In [1]: import numpy as np

In [2]: np.set_printoptions(precision=2, suppress=True, linewidth=120)

In [3]: def tidy(a):
   ...:     return np.round(a, 2) + 0
   ...: 

In [4]: arr = np.load("x.npy")

In [5]: tidy(arr)
Out[5]: 
array([[ 0.53, -0.22, -0.78, -0.24],
       [-0.44,  0.07, -0.05, -0.89],
       [ 0.53, -0.49,  0.61, -0.33],
       [-0.49, -0.84, -0.15,  0.18]])

In [6]: vec = np.array([1, -3, -2, 4])

In [7]: 4 - np.linalg.matrix_rank(arr - np.eye(4), tol=1e-8)
Out[7]: np.int64(1)

In [8]: tidy(np.linalg.norm(vec)), tidy(np.linalg.norm(arr @ vec))
Out[8]: (np.float64(5.48), np.float64(5.48))

In [9]: tidy(arr.T @ (arr @ vec))
Out[9]: array([ 1., -3., -2.,  4.])

In [10]: tidy(np.sort(np.abs(np.degrees(np.angle(np.linalg.eigvals(arr))))))
Out[10]: array([  0.  ,  45.95,  45.95, 180.  ])

In [11]: tidy(np.linalg.inv(arr))
Out[11]: 
array([[ 0.53, -0.44,  0.53, -0.49],
       [-0.22,  0.07, -0.49, -0.84],
       [-0.78, -0.05,  0.61, -0.15],
       [-0.24, -0.89, -0.33,  0.18]])

In [12]: tidy(np.abs(np.linalg.eigvals(arr)))
Out[12]: array([1., 1., 1., 1.])

In [13]: W0 = np.loadtxt("layer17.csv", delimiter=",")

In [14]: tidy(W0)
Out[14]: 
array([[0.31, 0.23, 0.23, 0.23],
       [0.25, 0.5 , 0.25, 0.  ],
       [0.  , 0.3 , 0.4 , 0.3 ],
       [0.17, 0.17, 0.  , 0.67]])

In [15]: r0, r1 = W0[2], W0[0]

In [16]: tidy(r0 @ r1)
Out[16]: np.float64(0.23)

In [17]: pr = (r0 @ r1) / (r0 @ r0) * r0

In [18]: tidy(r1 - pr)
Out[18]: array([ 0.31,  0.03, -0.04,  0.03])

In [19]: tidy(np.linalg.norm(r0 + r1) ** 2 + np.linalg.norm(r0 - r1) ** 2)
Out[19]: np.float64(1.19)

In [20]: tidy(np.outer(r0, r1))
Out[20]: 
array([[0.  , 0.  , 0.  , 0.  ],
       [0.09, 0.07, 0.07, 0.07],
       [0.12, 0.09, 0.09, 0.09],
       [0.09, 0.07, 0.07, 0.07]])

In [21]: tidy(pr)
Out[21]: array([0.  , 0.2 , 0.27, 0.2 ])

In [22]: r0 = np.array([-2, 0, -1, 1])

In [23]: other = W0 + np.outer(r0, np.eye(4)[0])

In [24]: np.linalg.matrix_rank(np.linalg.inv(other) - np.linalg.inv(W0), tol=1e-8)
Out[24]: np.int64(1)

In [25]: tidy(np.linalg.det(other) / np.linalg.det(W0)), tidy(1 + np.linalg.solve(W0, r0)[0])
Out[25]: (np.float64(-5.29), np.float64(-5.29))

In [26]: hat = np.triu(np.array([[2, 1, 3, 1], [1, 1, 0, 0], [0, 1, 1, 0], [2, 0, 0, 1]]), 1) + np.eye(4)

In [27]: other = hat @ W0 @ np.linalg.inv(hat)

In [28]: np.linalg.matrix_rank(other)
Out[28]: np.int64(4)

In [29]: tidy(np.poly(other))
Out[29]: array([ 1.  , -1.87,  1.11, -0.26,  0.02])

In [30]: other = W0 / np.linalg.norm(W0, axis=1, keepdims=True)

In [31]: cov = other @ other.T

In [32]: tidy(np.degrees(np.arccos(np.clip(cov[0, 2], -1, 1))))
Out[32]: np.float64(38.32)

In [33]: (cov - 2 * np.eye(4)).round(6).argmax(axis=1)
Out[33]: array([1, 0, 0, 0])

In [34]: tidy(cov[0])
Out[34]: array([1.  , 0.81, 0.78, 0.68])

In [35]: tidy(cov)
Out[35]: 
array([[1.  , 0.81, 0.78, 0.68],
       [0.81, 1.  , 0.7 , 0.29],
       [0.78, 0.7 , 1.  , 0.61],
       [0.68, 0.29, 0.61, 1.  ]])

In [36]: (np.abs(cov) > 0.9).astype(int)
Out[36]: 
array([[1, 0, 0, 0],
       [0, 1, 0, 0],
       [0, 0, 1, 0],
       [0, 0, 0, 1]])

In [37]: m1 = np.load("mat.npy")

In [38]: m1
Out[38]: 
array([[ 0.43, -0.63, -0.94],
       [ 2.99, -2.62, -2.86],
       [ 1.7 , -1.71, -2.34],
       [-2.86,  3.05,  3.51],
       [ 7.75, -8.  , -7.55],
       [ 2.39, -2.49, -2.35],
       [ 1.6 , -1.42, -1.37],
       [-1.16,  0.93,  1.56],
       [-1.55,  1.69,  1.39],
       [-1.81,  2.32,  1.92],
       [-0.25, -0.06, -0.18],
       [ 0.63, -0.64, -0.25],
       [ 2.82, -3.09, -2.56],
       [ 2.49, -2.25, -2.57],
       [-0.03,  0.55,  0.27],
       [-1.3 ,  0.86,  1.41],
       [ 1.54, -0.99, -1.18],
       [-4.44,  4.45,  4.85],
       [-1.82,  1.86,  1.96],
       [ 1.15, -1.15, -0.8 ],
       [ 1.07, -1.13, -0.98],
       [-2.12,  1.35,  1.8 ],
       [-2.44,  2.78,  2.51]])

In [39]: tidy(np.abs(np.linalg.svd(m1)[2][-1]))
Out[39]: array([0.82, 0.43, 0.38])

In [40]: tidy(np.linalg.norm(m1, 2) / np.linalg.norm(m1))
Out[40]: np.float64(1.0)

In [41]: np.argsort(-np.linalg.norm(m1, axis=0).round(6), kind="stable")[:3]
Out[41]: array([2, 1, 0])

In [42]: round(np.log10(np.linalg.cond(m1)))
Out[42]: 1

In [43]: J = np.load("arr.npy")

In [44]: J
Out[44]: 
array([[0, 1, 0, 1, 0],
       [1, 0, 0, 0, 1],
       [0, 0, 0, 0, 1],
       [1, 0, 0, 0, 0],
       [0, 1, 1, 0, 0]])

In [45]: U, s, Vh = np.linalg.svd(J)

In [46]: tidy(s)
Out[46]: array([1.73, 1.73, 1.  , 1.  , 0.  ])

In [47]: other = U[:, :4] @ np.diag(s[:4]) @ Vh[:4]

In [48]: np.linalg.matrix_rank(other)
Out[48]: np.int64(4)

In [49]: np.linalg.matrix_rank(J, rtol=0.05)
Out[49]: np.int64(4)

In [50]: tidy(np.abs(J - other).max())
Out[50]: np.float64(0.0)

In [51]: tidy(np.linalg.eigvalsh(J).min())
Out[51]: np.float64(-1.73)

In [52]: np.linalg.cholesky(J)
LinAlgError: Matrix is not positive definite


In [53]: np.all(np.linalg.eigvalsh(J) > 0)
Out[53]: np.False_
